$ ipython --no-banner

In [1]: import numpy as np

In [2]: np.set_printoptions(precision=1, suppress=True, linewidth=200)

In [3]: rng = np.random.default_rng(67)

In [4]: E = np.eye(9, dtype=int)[rng.permutation(9)] * np.array([7, 0, -9, -1, -7, 9, -5, 9, 4])

In [5]: print(E)
[[ 0  0 -9  0  0  0  0  0  0]
 [ 0  0  0  0  0  9  0  0  0]
 [ 0  0  0  0  0  0  0  9  0]
 [ 0  0  0 -1  0  0  0  0  0]
 [ 0  0  0  0  0  0 -5  0  0]
 [ 7  0  0  0  0  0  0  0  0]
 [ 0  0  0  0 -7  0  0  0  0]
 [ 0  0  0  0  0  0  0  0  0]
 [ 0  0  0  0  0  0  0  0  4]]

In [6]: # 4 blocks once reordered

In [7]: print(np.sort(np.abs(np.linalg.eigvals(E))))
[0.  0.  0.  0.  0.  1.  4.  5.9 5.9]

In [8]: print(round(float(np.abs(np.linalg.eigvals(E)).max()), 1))
5.9

In [9]: print((E + E.T) / 2)
[[ 0.   0.  -4.5  0.   0.   3.5  0.   0.   0. ]
 [ 0.   0.   0.   0.   0.   4.5  0.   0.   0. ]
 [-4.5  0.   0.   0.   0.   0.   0.   4.5  0. ]
 [ 0.   0.   0.  -1.   0.   0.   0.   0.   0. ]
 [ 0.   0.   0.   0.   0.   0.  -6.   0.   0. ]
 [ 3.5  4.5  0.   0.   0.   0.   0.   0.   0. ]
 [ 0.   0.   0.   0.  -6.   0.   0.   0.   0. ]
 [ 0.   0.   4.5  0.   0.   0.   0.   0.   0. ]
 [ 0.   0.   0.   0.   0.   0.   0.   0.   4. ]]

In [10]: print(np.trace(E))
3

In [11]: np.linalg.determinant(E)
---------------------------------------------------------------------------
AttributeError                            Traceback (most recent call last)
Cell In[11], line 1
----> 1 np.linalg.determinant(E)

AttributeError: module 'numpy.linalg' has no attribute 'determinant'

In [12]: print(np.allclose(E, E.T))
False
